>>> import numpy as np
>>> np.set_printoptions(precision=2, suppress=True, linewidth=120)
>>> mat = np.array([[10.09, -0.6, 2.5, 0.8],
...     [0.06, 0.0, 0.0, -1.1],
...     [-1.2, -0.2, -0.3, -0.2],
...     [2.96, -0.2, 0.7, -0.1],
...     [8.48, 1.1, 2.1, -0.5],
...     [3.74, -1.2, 1.0, -0.8],
...     [-0.3, 0.0, -0.1, -0.6],
...     [5.05, 0.6, 1.3, 2.4],
...     [4.54, 1.3, 1.1, 0.8],
...     [-2.67, -0.4, -0.6, 0.2],
...     [4.05, -0.8, 1.0, -1.8],
...     [2.38, -0.3, 0.6, -1.2],
...     [0.84, 1.0, 0.2, -0.6],
...     [-3.25, 0.4, -0.8, -0.6],
...     [0.29, 1.3, 0.1, 0.5]])
>>> mat
array([[10.09, -0.6 ,  2.5 ,  0.8 ],
       [ 0.06,  0.  ,  0.  , -1.1 ],
       [-1.2 , -0.2 , -0.3 , -0.2 ],
       [ 2.96, -0.2 ,  0.7 , -0.1 ],
       [ 8.48,  1.1 ,  2.1 , -0.5 ],
       [ 3.74, -1.2 ,  1.  , -0.8 ],
       [-0.3 ,  0.  , -0.1 , -0.6 ],
       [ 5.05,  0.6 ,  1.3 ,  2.4 ],
       [ 4.54,  1.3 ,  1.1 ,  0.8 ],
       [-2.67, -0.4 , -0.6 ,  0.2 ],
       [ 4.05, -0.8 ,  1.  , -1.8 ],
       [ 2.38, -0.3 ,  0.6 , -1.2 ],
       [ 0.84,  1.  ,  0.2 , -0.6 ],
       [-3.25,  0.4 , -0.8 , -0.6 ],
       [ 0.29,  1.3 ,  0.1 ,  0.5 ]])
>>> # column 0 is much longer than the rest
>>> M2 = np.c_[mat[:, :1] @ np.array([[7]]), np.array([5, -4, -4, 5, -5, -3, 3, -3, -4, -2, -5, 3, 3, 3, -5])]
>>> print(M2)
[[ 70.63   5.  ]
 [  0.42  -4.  ]
 [ -8.4   -4.  ]
 [ 20.72   5.  ]
 [ 59.36  -5.  ]
 [ 26.18  -3.  ]
 [ -2.1    3.  ]
 [ 35.35  -3.  ]
 [ 31.78  -4.  ]
 [-18.69  -2.  ]
 [ 28.35  -5.  ]
 [ 16.66   3.  ]
 [  5.88   3.  ]
 [-22.75   3.  ]
 [  2.03  -5.  ]]
>>> np.linalg.matrix_rank(np.c_[mat, M2])
np.int64(5)
>>> np.round(np.linalg.norm(M2 - mat @ np.linalg.lstsq(mat, M2)[0], axis=0), 2) + 0
array([ 0.  , 12.87])
>>> np.round(np.linalg.lstsq(mat, M2[:, 0])[0], 2) + 0
array([7., 0., 0., 0.])
>>> np.linalg.matrix_rank(M2)
np.int64(2)
